% python3 -q
>>> import numpy as np
>>> import numpy.linalg as la
>>> np.set_printoptions(precision=1, suppress=True, linewidth=100, legacy="1.25")
>>> def rnd(a):
...     return np.round(a, 1) + 0
... 
>>> X = np.load("run2.npy")
>>> print(X)
[[-0.3  0.9  1.5]
 [ 1.3 -0.3  0.4]
 [-1.1 -0.8 -0.9]
 [ 0.1  2.2  0.3]
 [-0.3 -0.2 -1.9]
 [ 0.6  0.6 -0.9]
 [-1.4 -0.4 -1.2]
 [ 0.4 -0.5  0.3]
 [ 0.7  0.1 -1.1]
 [ 0.9  0.2 -1.7]
 [ 0.2  1.  -0.4]
 [ 2.  -1.5 -2.5]
 [-1.8 -0.8 -1.5]
 [-0.7  2.2 -1.1]
 [ 0.4 -0.5 -0.7]
 [-1.2  0.4  0.3]
 [ 0.5 -0.2 -2. ]
 [ 0.8  1.2  0.3]
 [-0.8 -0.3 -2.1]
 [-3.  -0.6  0.9]
 [ 0.9  0.3 -1.7]
 [ 0.   0.4 -1.1]]
>>> z = X[:, 0] > np.median(X[:, 0])
>>> u = X[z].mean(axis=0) - X[~z].mean(axis=0)
>>> print(((X - X.mean(axis=0)) @ u > 0).astype(int))
[0 1 0 0 1 1 0 1 1 1 1 1 0 0 1 0 1 1 0 0 1 1]
>>> print(z.astype(int))
[0 1 0 0 0 1 0 1 1 1 1 1 0 0 1 0 1 1 0 0 1 0]
>>> x = np.array([1, -1, 0])
>>> print((X @ x).argmax())
11
>>> print(X @ np.eye(3)[2])
[ 1.5  0.4 -0.9  0.3 -1.9 -0.9 -1.2  0.3 -1.1 -1.7 -0.4 -2.5 -1.5 -1.1 -0.7  0.3 -2.   0.3 -2.1
  0.9 -1.7 -1.1]
>>> print(rnd(X @ (2 * x)))
[-2.4  3.2 -0.6 -4.2 -0.2  0.  -2.   1.8  1.2  1.4 -1.6  7.  -2.  -5.8  1.8 -3.2  1.4 -0.8 -1.
 -4.8  1.2 -0.8]
>>> x @ X
Traceback (most recent call last):
  File "<python-input-14>", line 1, in <module>
    x @ X
    ~~^~~
ValueError: matmul: Input operand 1 has a mismatch in its core dimension 0, with gufunc signature (n?,k),(k,m?)->(n?,m?) (size 22 is different from 3)
>>> print(rnd(np.einsum("ij,j->i", X, x)))
[-1.2  1.6 -0.3 -2.1 -0.1  0.  -1.   0.9  0.6  0.7 -0.8  3.5 -1.  -2.9  0.9 -1.6  0.7 -0.4 -0.5
 -2.4  0.6 -0.4]
>>> print(rnd(X @ x))
[-1.2  1.6 -0.3 -2.1 -0.1  0.  -1.   0.9  0.6  0.7 -0.8  3.5 -1.  -2.9  0.9 -1.6  0.7 -0.4 -0.5
 -2.4  0.6 -0.4]
>>> print(rnd(X @ np.ones(3)))
[ 2.1  1.4 -2.8  2.6 -2.4  0.3 -3.   0.2 -0.3 -0.6  0.8 -2.  -4.1  0.4 -0.8 -0.5 -1.7  2.3 -3.2
 -2.7 -0.5 -0.7]
>>> C = X[[13, 17]].astype(float)
>>> for _ in range(6):
...     z = la.norm(X[:, None] - C, axis=-1).argmin(axis=1)
...     C = np.array([X[z == j].mean(axis=0) for j in range(2)])
... 
>>> print(z)
[1 1 0 1 0 1 0 1 1 1 1 1 0 0 1 0 1 1 0 0 1 1]
>>> print(rnd(C))
[[-1.3 -0.1 -0.9]
 [ 0.6  0.3 -0.7]]
>>> print(rnd(C[1] - C[0]))
[1.9 0.3 0.3]
>>> print(np.abs(C[1] - C[0]).argmax())
0
>>> ang = np.radians(72)
>>> Rm = np.eye(3)
>>> Rm[2, 2] = Rm[0, 0] = np.cos(ang)
>>> Rm[2, 0], Rm[0, 2] = -np.sin(ang), np.sin(ang)
>>> print(rnd(Rm))
[[ 0.3  0.   1. ]
 [ 0.   1.   0. ]
 [-1.   0.   0.3]]
>>> Y = X @ Rm.T
>>> print(rnd(np.abs(Y - X).max(axis=0)))
[3.8 0.  2.7]
>>> print(rnd(la.svd(X, compute_uv=False)), rnd(la.svd(Y, compute_uv=False)))
[6.3 5.1 4.1] [6.3 5.1 4.1]
>>> print(np.allclose(la.norm(X, axis=1), la.norm(Y, axis=1)))
True
>>> print(np.allclose(X @ X.T, Y @ Y.T))
True
>>> cov = X.T @ X
>>> print(rnd(cov))
[[27.6  1.1 -4.9]
 [ 1.1 18.6  4.8]
 [-4.9  4.8 37.2]]
>>> print(la.matrix_rank(cov))
3
>>> print(rnd(np.diag(cov)))
[27.6 18.6 37.2]
>>> print(np.allclose(cov, cov.T))
True
>>> print(rnd(np.trace(cov)), rnd((X ** 2).sum()))
83.4 83.4
>>> print(rnd(la.eigvalsh(cov)[::-1]))
[40.1 26.4 16.9]
>>> print(rnd(la.svd(X, compute_uv=False) ** 2))
[40.1 26.4 16.9]
>>> data = np.load("data.npy")
>>> print(rnd(data))
[[0.8 0.5 0.9]
 [0.4 0.3 0.5]
 [0.  0.  0. ]]
>>> # rows and columns are dependent
>>> Uu, s, VT = la.svd(data)
>>> print(np.argmax(s[:-1] / (s[1:] + 1e-6)) + 1)
1
>>> Y = Uu[:, :1] @ np.diag(s[:1]) @ VT[:1]
>>> print(la.matrix_rank(Y))
1
>>> print(rnd(Y))
[[0.8 0.5 0.9]
 [0.4 0.3 0.5]
 [0.  0.  0. ]]
>>> print(rnd(data - data[0]))
[[ 0.   0.   0. ]
 [-0.4 -0.3 -0.5]
 [-0.8 -0.5 -0.9]]
>>> print(np.count_nonzero(data))
6
>>> data[3]
Traceback (most recent call last):
  File "<python-input-52>", line 1, in <module>
    data[3]
    ~~~~^^^
IndexError: index 3 is out of bounds for axis 0 with size 3
>>> print(rnd(data.sum(axis=0)))
[1.2 0.8 1.4]
>>> print(np.unravel_index(np.abs(data).argmax(), data.shape))
(0, 2)
>>> print(rnd(la.svd(data, compute_uv=False)))
[1.5 0.  0. ]
>>> data[:, 3]
Traceback (most recent call last):
  File "<python-input-56>", line 1, in <module>
    data[:, 3]
    ~~~~^^^^^^
IndexError: index 3 is out of bounds for axis 1 with size 3
>>> rk = la.matrix_rank(data)
>>> print(rk)
1
>>> null = la.svd(data)[2][rk:].T
>>> print(np.allclose(data @ null, 0))
True
>>> print(rnd(data @ null))
[[0. 0.]
 [0. 0.]
 [0. 0.]]
>>> print([int(la.matrix_rank(data[:i])) for i in range(1, len(data) + 1)])
[1, 1, 1]
>>> print(la.matrix_rank(data.T @ data), la.matrix_rank(data @ data.T))
1 1
>>> Uu, s, VT = la.svd(data)
>>> evecs = VT[:(s > 1e-8).sum()]
>>> rng = np.random.default_rng(8705)
>>> x = data[1] + 5 * data[0] + rng.integers(2) * np.eye(3)[2]
>>> print(rnd(x))
[4.4 2.9 5.1]
>>> print(la.matrix_rank(np.vstack([data, x])))
1
>>> print(np.allclose(evecs.T @ evecs @ x, x))
True
>>> print(rnd(data @ la.pinv(data) @ data))
[[0.8 0.5 0.9]
 [0.4 0.3 0.5]
 [0.  0.  0. ]]
>>> print(la.lstsq(data[:-1].T, data[-1])[2])
1
>>> print(np.abs(np.diag(la.qr(data)[1])) > 1e-9)
[ True False False]
>>> print(np.allclose(data[:-1].T @ la.lstsq(data[:-1].T, data[-1])[0], data[-1]))
True
>>> print(rnd(np.trace(la.pinv(data) @ data)))
1.0
>>> A = np.array([[4.0, 1.0, 0.0, 0.0],
...     [9.0, 3.0, 0.0, 0.0],
...     [0.0, 0.0, 2.0, 2.0],
...     [0.0, 0.0, 3.0, 0.0]])
>>> print(A)
[[4. 1. 0. 0.]
 [9. 3. 0. 0.]
 [0. 0. 2. 2.]
 [0. 0. 3. 0.]]
>>> # 2 blocks once reordered
>>> O = A.astype(float).copy()
>>> for j in range(4):
...     O[:, j] -= O[:, :j] @ (O[:, :j].T @ O[:, j])
...     O[:, j] /= la.norm(O[:, j])
... 
>>> print(rnd(O))
[[ 0.4 -0.9  0.   0. ]
 [ 0.9  0.4  0.   0. ]
 [ 0.   0.   0.6  0.8]
 [ 0.   0.   0.8 -0.6]]
>>> print(rnd(O.T @ O))
[[1. 0. 0. 0.]
 [0. 1. 0. 0.]
 [0. 0. 1. 0.]
 [0. 0. 0. 1.]]
>>> print(rnd(O @ O))
[[-0.7 -0.7  0.   0. ]
 [ 0.7 -0.7  0.   0. ]
 [ 0.   0.   1.   0. ]
 [ 0.   0.   0.   1. ]]
>>> print((O != 0).astype(int))
[[1 1 0 0]
 [1 1 0 0]
 [0 0 1 1]
 [0 0 1 1]]
>>> print((la.matrix_power((O != 0) + (O.T != 0) + np.eye(4), 4) > 0).astype(int))
[[1 1 0 0]
 [1 1 0 0]
 [0 0 1 1]
 [0 0 1 1]]
>>> Y = A[0, 0] * A[1:] - np.outer(A[1:, 0], A[0])
>>> print(Y)
[[ 0.  3.  0.  0.]
 [ 0.  0.  8.  8.]
 [ 0.  0. 12.  0.]]
>>> print(np.flatnonzero(~Y.round(6).any(axis=1)))
[]
>>> print(rnd(A[:, 0] / A[0, 0]))
[1.  2.2 0.  0. ]
>>> print(np.diff(A, axis=0))
[[ 5.  2.  0.  0.]
 [-9. -3.  2.  2.]
 [ 0.  0.  1. -2.]]
>>> print(rnd(A.mean(axis=0)))
[3.2 1.  1.2 0.5]
>>> print(rnd(la.svd(A, compute_uv=False)))
[10.3  3.8  1.6  0.3]
>>> print(A.shape)
(4, 4)
>>> print(A.sum(axis=0))
[13.  4.  5.  2.]
>>> A[4]
Traceback (most recent call last):
  File "<python-input-95>", line 1, in <module>
    A[4]
    ~^^^
IndexError: index 4 is out of bounds for axis 0 with size 4
>>> A[:, 4]
Traceback (most recent call last):
  File "<python-input-96>", line 1, in <module>
    A[:, 4]
    ~^^^^^^
IndexError: index 4 is out of bounds for axis 1 with size 4
>>> evals, evecs = la.eig(A)
>>> print(rnd(np.sort(la.eigvals(A @ A))))
[ 0.2  2.7 13.3 42.8]
>>> print(rnd(evals))
[ 6.5  0.5  3.6 -1.6]
>>> feats = np.array([[-5, 5, 3, 3], [4, 0, 1, -4], [-17, 5, 0, 15]])
>>> # null space of dimension 2
>>> Y = feats + rng.integers(-2, 3, (3, 2)) @ rng.integers(-2, 3, (2, 4))
>>> print(Y)
[[ -6   4   1   5]
 [  5  -1  -1  -2]
 [-16   8   6   9]]
>>> print(np.abs(Y - feats).sum(axis=1))
[ 6  6 16]
>>> print(la.matrix_rank(Y - feats, tol=1e-8))
2
>>> Y = feats[0, 0] * feats[1:] - np.outer(feats[1:, 0], feats[0])
>>> print(Y)
[[  0 -20 -17   8]
 [  0  60  51 -24]]
>>> print(feats[:, 0] / feats[0, 0])
[ 1.  -0.8  3.4]
>>> print(la.matrix_rank(Y), la.matrix_rank(feats))
1 2
>>> rk = la.matrix_rank(Y)
>>> print(rk)
1
>>> null = la.svd(Y)[2][rk:].T
>>> print(null.shape)
(4, 3)
>>> print([int(la.matrix_rank(Y[:i])) for i in range(1, len(Y) + 1)])
[1, 1]
>>> x = np.array([-2, -2, 2, -3])
>>> h = np.maximum(feats @ x, 0)
>>> print(rnd(np.tanh(feats @ x)))
[-1.  1. -1.]
>>> print(feats.T @ h)
[ 24   0   6 -24]
>>> print(np.flatnonzero(h > 1e-9))
[1]
>>> Y = np.array([[0, -9], [0, -9], [7, 9], [-5, 4]])
>>> print(Y.T @ feats.T)
[[  6  27 -75]
 [ 39 -43 168]]
>>> print(np.einsum("ij,ij->i", feats, feats))
[ 68  33 539]
>>> print(np.einsum("ik,kj->ij", feats, Y))
[[  6  39]
 [ 27 -43]
 [-75 168]]
>>> Y @ feats
Traceback (most recent call last):
  File "<python-input-124>", line 1, in <module>
    Y @ feats
    ~~^~~~~~~
ValueError: matmul: Input operand 1 has a mismatch in its core dimension 0, with gufunc signature (n?,k),(k,m?)->(n?,m?) (size 3 is different from 2)
>>> Y = np.array([[2, 4, 8], [1, 0, 8], [7, 8, 4]])
>>> F = Y.T @ Y
>>> print(F)
[[ 54  64  52]
 [ 64  80  64]
 [ 52  64 144]]
>>> # equal to its transpose
>>> blk = np.stack([F, 5 * F, F[::-1]])
>>> print(blk.shape)
(3, 3, 3)
>>> print((blk @ F.T).shape)
(3, 3, 3)
>>> print(la.matrix_rank(blk.reshape(3, -1)))
2
>>> print(np.einsum("ii->", F))
278
>>> print(rnd(la.det(2 * F)), rnd(la.det(F)))
165888.0 20736.0
>>> Lm = la.cholesky(F)
>>> print(Lm @ Lm.T)
[[ 54.  64.  52.]
 [ 64.  80.  64.]
 [ 52.  64. 144.]]
>>> print(rnd(np.diag(Lm) ** 2))
[54.   4.1 92.6]
>>> print(rnd(np.prod(np.diag(Lm)) ** 2), rnd(la.det(F)))
20736.0 20736.0
>>> print(rnd(Lm))
[[7.3 0.  0. ]
 [8.7 2.  0. ]
 [7.1 1.2 9.6]]
>>> print(la.eigvalsh(F).min() > 0)
True
>>> ang = np.radians(120)
>>> Rm = np.eye(3)
>>> Rm[1, 1] = Rm[0, 0] = np.cos(ang)
>>> Rm[1, 0], Rm[0, 1] = -np.sin(ang), np.sin(ang)
>>> print(rnd(Rm))
[[-0.5  0.9  0. ]
 [-0.9 -0.5  0. ]
 [ 0.   0.   1. ]]
>>> Y = Lm @ Rm.T
>>> print(rnd(np.abs(Y - Lm).max(axis=0)))
[11.3 10.6  0. ]
>>> print(np.allclose(Lm @ Lm.T, Y @ Y.T))
True
>>> P = np.triu(np.array([[2, 0, 2], [3, 0, 3], [0, 2, 1]]), 1) + np.eye(3)
>>> Y = P @ F @ la.inv(P)
>>> print(la.matrix_rank(Y))
3
>>> print(rnd(np.poly(Y)))
[     1.   -278.  12720. -20736.]
>>> print(np.trace(Y), np.trace(F))
278.0 278
>>> arr = np.array([[0.9, 0.5, -0.6], [0.1, -1.0, 0.1], [1.1, -0.7, -0.1]])
>>> print(arr)
[[ 0.9  0.5 -0.6]
 [ 0.1 -1.   0.1]
 [ 1.1 -0.7 -0.1]]
>>> Y = la.invert(arr)
Traceback (most recent call last):
  File "<python-input-156>", line 1, in <module>
    Y = la.invert(arr)
        ^^^^^^^^^
AttributeError: module 'numpy.linalg' has no attribute 'invert'
>>> Y = la.inv(arr)
>>> print(rnd(la.det(arr) * Y))
[[ 0.2  0.5 -0.6]
 [ 0.1  0.6 -0.2]
 [ 1.   1.2 -1. ]]
>>> print(rnd(Y))
[[-0.4 -1.2  1.4]
 [-0.3 -1.4  0.4]
 [-2.5 -2.9  2.3]]
>>> print(rnd(la.cond(arr)))
7.7
